In [1]: import numpy as np

In [2]: import numpy.linalg as la

In [3]: np.set_printoptions(precision=1, suppress=True, linewidth=160)

In [4]: rnd = lambda a: np.round(a, 1) + 0

In [5]: feats = np.loadtxt("out0.csv", delimiter=",")

In [6]: rnd(feats)
Out[6]: 
array([[-0.7,  0. , -0.3, -0.7],
       [ 0.7, -0.5, -0.1, -0.6],
       [ 0.3,  0.7, -0.7, -0.1],
       [-0.1, -0.6, -0.7,  0.4]])

In [7]: rnd(la.norm(feats, axis=0))
Out[7]: array([1., 1., 1., 1.])

In [8]: rnd(la.pinv(feats))
Out[8]: 
array([[-0.7,  0.7,  0.3, -0.1],
       [ 0. , -0.5,  0.7, -0.6],
       [-0.3, -0.1, -0.7, -0.7],
       [-0.7, -0.6, -0.1,  0.4]])

In [9]: rnd(feats.T @ feats)
Out[9]: 
array([[1., 0., 0., 0.],
       [0., 1., 0., 0.],
       [0., 0., 1., 0.],
       [0., 0., 0., 1.]])

In [10]: rnd(feats[:, 1] @ feats[:, 2])
Out[10]: np.float64(0.0)

In [11]: rnd(feats @ feats.T)
Out[11]: 
array([[1., 0., 0., 0.],
       [0., 1., 0., 0.],
       [0., 0., 1., 0.],
       [0., 0., 0., 1.]])

In [12]: x0 = np.array([5, 0, 4, 0])

In [13]: y = feats @ x0

In [14]: beta, lr = np.zeros(4), 1 / la.norm(feats, 2) ** 2

In [15]: for i in range(150):
    ...:     beta -= lr * feats.T @ (feats @ beta - y)
    ...:     if i % 50 == 0: print(i, round(la.norm(feats @ beta - y), 1))
    ...: 
0 0.0
50 0.0
100 0.0

In [16]: rnd(beta)
Out[16]: array([5., 0., 4., 0.])

In [17]: u = np.array([1, 0, 1])

In [18]: rnd(np.convolve(feats[2], u))
Out[18]: array([ 0.3,  0.7, -0.3,  0.6, -0.7, -0.1])

In [19]: rnd(np.polyval(u, feats[2]))
Out[19]: array([1.1, 1.4, 1.4, 1. ])

In [20]: rnd(np.cross(feats[2, :3], feats[3, :3]))
Out[20]: array([-0.9,  0.3, -0.1])

In [21]: K = np.array([[0.1, 0.0, 2.0, 0.0],
    ...:     [2.0, 0.1, 0.0, 0.0],
    ...:     [1.0, 2.0, 2.1, 2.0],
    ...:     [0.0, 0.0, 2.0, 0.1]])

In [22]: q = K.astype(float).copy()

In [23]: for j in range(4):
    ...:     q[:, j] -= q[:, :j] @ (q[:, :j].T @ q[:, j])
    ...:     q[:, j] /= la.norm(q[:, j])
    ...: 

In [24]: rnd(q.T @ q)
Out[24]: 
array([[1., 0., 0., 0.],
       [0., 1., 0., 0.],
       [0., 0., 1., 0.],
       [0., 0., 0., 1.]])
